In [1]: import numpy as np

In [2]: np.set_printoptions(precision=3, suppress=True, linewidth=140)

In [3]: m1 = np.loadtxt("case19.csv", delimiter=",")

In [4]: print(m1)
[[ 0.547 -1.083  0.289  1.111  2.192]
 [-2.721  1.037 -2.169 -1.434 -1.252]
 [ 4.361 -2.733  3.474 -0.744 -4.074]
 [-1.072  0.035 -0.809 -1.484 -2.421]
 [ 2.921  1.517  1.577 -0.354 -0.941]
 [ 2.422  5.696  0.39  -0.337  0.969]
 [-0.919 -0.848 -0.649 -0.253 -0.128]
 [-1.605 -1.656 -0.778 -2.147 -4.344]
 [-0.824 -1.168 -0.542 -0.004  0.253]
 [-4.423 -3.697 -2.347 -2.102 -3.934]
 [-0.448 -1.962 -0.063 -0.576 -1.472]
 [ 4.312  2.47   2.319  0.055 -0.216]
 [ 1.625  5.357 -0.086 -0.477  0.843]
 [ 2.047 -6.989  2.754 -1.237 -5.936]
 [-2.642 -0.775 -1.854 -0.402  0.263]
 [ 3.087  5.88   0.938 -1.532 -1.854]
 [ 8.096  6.476  3.937  2.344  4.909]
 [-1.71  -5.368 -0.189 -1.338 -4.008]
 [ 5.139  3.235  2.743  0.077 -0.192]
 [ 0.977 -2.214  0.904  0.222 -0.387]
 [ 0.052  3.025 -0.728 -0.411  0.685]
 [ 5.042  1.04   3.13  -0.086 -1.39 ]
 [-2.966 -6.175 -1.044  0.027 -0.823]
 [ 0.239 -3.947  0.99  -2.339 -6.42 ]]

In [5]: idx = m1[:, 4] > np.median(m1[:, 4])

In [6]: r0 = m1[idx].mean(axis=0) - m1[~idx].mean(axis=0)

In [7]: print(r0)
[ 0.842  2.57  -0.069  1.444  3.868]

In [8]: print(np.argsort(-np.abs(r0).round(6), kind="stable"))
[4 1 3 0 2]

In [9]: print(((m1 - m1.mean(axis=0)) @ r0 > 0).astype(int))
[1 0 0 0 1 1 1 0 1 0 0 1 1 0 1 1 1 0 1 0 1 1 0 0]

In [10]: Uu, sig, VT = np.linalg.svd(m1)

In [11]: vecs = VT[:(sig > 1e-8).sum()]

In [12]: rng = np.random.default_rng(60708)

In [13]: x = m1[4] + 5 * m1[1] + rng.integers(2) * np.eye(5)[1]

In [14]: print(x)
[-10.687   6.704  -9.269  -7.527  -7.203]

In [15]: print(np.round(vecs.T @ vecs, 3) + 0)
[[ 0.9  0.   0.2 -0.2  0.1]
 [ 0.   1.   0.   0.   0. ]
 [ 0.2  0.   0.6  0.4 -0.2]
 [-0.2  0.   0.4  0.6  0.2]
 [ 0.1  0.  -0.2  0.2  0.9]]

In [16]: print(np.linalg.matrix_rank(np.vstack([m1, x])))
4

In [17]: print(np.allclose(vecs.T @ vecs @ x, x))
True

In [18]: W1 = np.array([[0, 5, 1, 3, 3, 0],
    ...:     [3, 5, 2, 4, 3, 0],
    ...:     [0, 3, 2, 4, 1, 2],
    ...:     [2, 5, 5, 1, 2, 0],
    ...:     [4, 5, 2, 4, 0, 5]])

In [19]: beta = np.array([2, -1, 1, -1, -2, 0])

In [20]: hid = np.maximum(m1 @ W1 + beta, 0)

In [21]: print((hid > 0).astype(int))
[[1 1 1 1 0 1]
 [0 0 0 0 0 0]
 [0 0 0 0 1 0]
 [0 0 0 0 0 0]
 [1 1 1 1 1 0]
 [1 1 1 1 1 1]
 [0 0 0 0 0 0]
 [0 0 0 0 0 0]
 [0 0 0 0 0 1]
 [0 0 0 0 0 0]
 [0 0 0 0 0 0]
 [1 1 1 1 1 1]
 [1 1 1 1 1 1]
 [0 0 0 0 0 0]
 [0 0 0 0 0 0]
 [1 1 1 1 1 0]
 [1 1 1 1 1 1]
 [0 0 0 0 0 0]
 [1 1 1 1 1 1]
 [0 0 0 0 0 0]
 [1 1 1 1 1 1]
 [0 1 1 1 1 0]
 [0 0 0 0 0 0]
 [0 0 0 0 0 0]]

In [22]: print(np.linalg.matrix_rank(hid))
6

In [23]: print((hid > 0).mean(axis=0))
[0.375 0.417 0.417 0.417 0.417 0.333]

In [24]: W2 = np.array([[-5, 2, 5],
    ...:     [4, 2, 0],
    ...:     [-5, 4, 2],
    ...:     [-3, 1, -3],
    ...:     [-1, 5, -5],
    ...:     [4, -1, 2]])

In [25]: print((hid @ W2).round(6).argmax(axis=1))
[1 0 1 0 1 1 0 0 0 0 0 1 1 0 0 1 1 0 1 0 1 1 0 0]

In [26]: print(W1 @ W2)
[[  3  32 -22]
 [-20  43  -8]
 [ -3  21  -9]
 [-20  45   7]
 [ -2  25  22]]

In [27]: blk = np.stack([m1, 5 * m1, m1[::-1]])

In [28]: print(np.linalg.matrix_rank(blk))
[4 4 4]

In [29]: print(np.linalg.matrix_rank(blk.reshape(3, -1)))
2

In [30]: print(np.linalg.norm(blk, axis=(1, 2)))
[ 29.644 148.221  29.644]

In [31]: print([round(float(x), 3) for x in np.linalg.svd(m1, compute_uv=False)[:3]])
[23.221, 15.578, 9.809]

In [32]: print(np.linalg.matrix_rank(m1, rtol=0.1))
3

In [33]: X = np.load("w.npy")

In [34]: print(X)
[[-3 -2 -1  0]
 [ 1  2  3  4]
 [ 5  6  7  8]]

In [35]: print(round(np.trace(np.linalg.pinv(X) @ X), 3))
2.0

In [36]: print(np.allclose(X[:-1].T @ np.linalg.lstsq(X[:-1].T, X[-1])[0], X[-1]))
True

In [37]: print(np.linalg.lstsq(X[:-1].T, X[-1])[2])
2

In [38]: print(np.abs(np.diag(np.linalg.qr(X)[1])) > 1e-9)
[ True  True False]

In [39]: print(np.unique(X.round(6), axis=0).shape)
(3, 4)

In [40]: def softmax(z):
    ...:     e = np.exp(z - z.max(axis=-1, keepdims=True))
    ...:     return e / e.sum(axis=-1, keepdims=True)
    ...: 

In [41]: print(np.round(softmax(10 * X[1]), 3) + 0)
[0. 0. 0. 1.]

In [42]: print(softmax(X).sum(axis=1))
[1. 1. 1.]

In [43]: scores = X @ X.T / np.sqrt(4)

In [44]: print(softmax(scores).round(6).argmax(axis=1))
[0 2 2]

In [45]: print(np.round(softmax(scores), 3) + 0)
[[1. 0. 0.]
 [0. 0. 1.]
 [0. 0. 1.]]

In [46]: mat = np.load("out8.npy")

In [47]: print(mat)
[[ 1 -1  1 -1  1 -1  1 -1]
 [ 1  1 -1 -1  1  1 -1 -1]
 [ 1 -1 -1  1  1 -1 -1  1]
 [ 1  1  1  1 -1 -1 -1 -1]
 [ 1 -1  1 -1 -1  1 -1  1]
 [ 1 -1 -1  1 -1  1  1 -1]
 [ 1  1  1  1  1  1  1  1]]

In [48]: theta = np.radians(36)

In [49]: R = np.eye(8)

In [50]: R[0, 0] = R[1, 1] = np.cos(theta)

In [51]: R[0, 1], R[1, 0] = -np.sin(theta), np.sin(theta)

In [52]: print(R)
[[ 0.809 -0.588  0.     0.     0.     0.     0.     0.   ]
 [ 0.588  0.809  0.     0.     0.     0.     0.     0.   ]
 [ 0.     0.     1.     0.     0.     0.     0.     0.   ]
 [ 0.     0.     0.     1.     0.     0.     0.     0.   ]
 [ 0.     0.     0.     0.     1.     0.     0.     0.   ]
 [ 0.     0.     0.     0.     0.     1.     0.     0.   ]
 [ 0.     0.     0.     0.     0.     0.     1.     0.   ]
 [ 0.     0.     0.     0.     0.     0.     0.     1.   ]]

In [53]: A2 = mat @ R.T

In [54]: print(np.linalg.svd(mat, compute_uv=False), np.linalg.svd(A2, compute_uv=False))
[2.828 2.828 2.828 2.828 2.828 2.828 2.828] [2.828 2.828 2.828 2.828 2.828 2.828 2.828]

In [55]: print(np.round(np.linalg.det(R), 3), round(float(np.trace(R)), 3))
1.0 7.618

In [56]: print(np.allclose(np.linalg.norm(mat, axis=1), np.linalg.norm(A2, axis=1)))
True

In [57]: print(np.allclose(mat @ mat.T, A2 @ A2.T))
True

In [58]: print(np.abs(A2 - mat).max(axis=0))
[0.779 0.779 0.    0.    0.    0.    0.    0.   ]

In [59]: r0 = np.array([3, -2, -1, 1, -3])

In [60]: feats = 4 * np.eye(5) + np.outer(r0, r0)

In [61]: print(feats)
[[13. -6. -3.  3. -9.]
 [-6.  8.  2. -2.  6.]
 [-3.  2.  5. -1.  3.]
 [ 3. -2. -1.  5. -3.]
 [-9.  6.  3. -3. 13.]]

In [62]: x = np.array([3, 0, 3, 2, 2])

In [63]: y = feats @ x

In [64]: beta, lr = np.zeros(5), 1 / np.linalg.norm(feats, 2) ** 2

In [65]: for i in range(4):
    ...:     beta -= lr * feats.T @ (feats @ beta - y)
    ...:     if i % 1 == 0: print(i, round(np.linalg.norm(feats @ beta - y), 3))
    ...: 
0 19.916
1 19.509
2 19.111
3 18.721

In [66]: print(beta)
[ 0.468 -0.153  0.161  0.235 -0.072]

In [67]: print(round(np.linalg.norm(feats) ** 2 / np.linalg.norm(feats, 2) ** 2, 3))
1.082

In [68]: print(round(np.linalg.norm(feats, 1), 3), round(np.linalg.norm(feats, np.inf), 3))
34.0 34.0

In [69]: print(np.linalg.norm(feats, axis=1))
[17.436 12.     6.928  6.928 17.436]

In [70]: print(round(float(np.linalg.norm(feats[1] - feats[2])), 3))
8.0

In [71]: A2 = np.array([[0, 5, 1], [2, 0, 4], [4, 4, 3], [2, 2, 4], [3, 2, 5]])

In [72]: print(np.einsum("ik,kj->ji", feats, A2))
[[-45.  38.  31.  -7.  57.]
 [ 41. -14.   9.  15. -13.]
 [-53.  54.  31.  -3.  77.]]

In [73]: print(np.einsum("ij,ij->i", feats, feats))
[304. 144.  48.  48. 304.]

In [74]: print(feats @ A2)
[[-45.  41. -53.]
 [ 38. -14.  54.]
 [ 31.   9.  31.]
 [ -7.  15.  -3.]
 [ 57. -13.  77.]]

In [75]: print(np.linalg.matrix_rank(feats @ A2))
3

In [76]: A = np.loadtxt("m.csv", delimiter=",")

In [77]: print(A)
[[ 2.  0.  0.  0.]
 [ 2.  1.  0.  0.]
 [-2.  1.  1.  0.]
 [-2.  1.  2. -2.]]

In [78]: x = np.array([1, 0, 0, 1])

In [79]: y = A @ x

In [80]: beta, lr = np.zeros(4), 1 / np.linalg.norm(A, 2) ** 2

In [81]: for i in range(12):
    ...:     beta -= lr * A.T @ (A @ beta - y)
    ...:     if i % 2 == 0: print(i, round(np.linalg.norm(A @ beta - y), 3))
    ...: 
0 0.673
2 0.591
4 0.523
6 0.465
8 0.416
10 0.373

In [82]: print(round(np.linalg.cond(A), 3))
14.362

In [83]: A2 = np.array([[-2, -2], [3, -2]])

In [84]: W2 = np.kron(A2, A)

In [85]: print(W2.shape)
(8, 8)

In [86]: q = A.astype(float).copy()

In [87]: for j in range(4):
    ...:     q[:, j] -= q[:, :j] @ (q[:, :j].T @ q[:, j])
    ...:     q[:, j] /= np.linalg.norm(q[:, j])
    ...: 

In [88]: print(np.round(q.T @ q, 3) + 0)
[[1. 0. 0. 0.]
 [0. 1. 0. 0.]
 [0. 0. 1. 0.]
 [0. 0. 0. 1.]]

In [89]: print(q)
[[ 0.5    0.151  0.572  0.632]
 [ 0.5    0.754 -0.286 -0.316]
 [-0.5    0.452 -0.381  0.632]
 [-0.5    0.452  0.667 -0.316]]

In [90]: print(np.round(q.T @ A, 3) + 0)
[[ 4.    -0.5   -1.5    1.   ]
 [ 0.     1.658  1.357 -0.905]
 [ 0.     0.     0.953 -1.335]
 [ 0.     0.     0.     0.632]]

In [91]: x = np.array([0, 1, 0, 1])

In [92]: y = A @ x

In [93]: print(y)
[ 0.  1.  1. -1.]

In [94]: print(np.linalg.solve(A, y + A[:, 1]))
[0. 2. 0. 1.]

In [95]: print(np.linalg.solve(A, 3 * y))
[0. 3. 0. 3.]

In [96]: print(np.sort(np.linalg.eigvals(A)))
[-2.  1.  1.  2.]

In [97]: print(np.linalg.matrix_power(A - np.diag(np.diag(A)), 4))
[[0. 0. 0. 0.]
 [0. 0. 0. 0.]
 [0. 0. 0. 0.]
 [0. 0. 0. 0.]]

In [98]: print(np.linalg.matrix_rank(A - A[0, 0] * np.eye(4)))
3
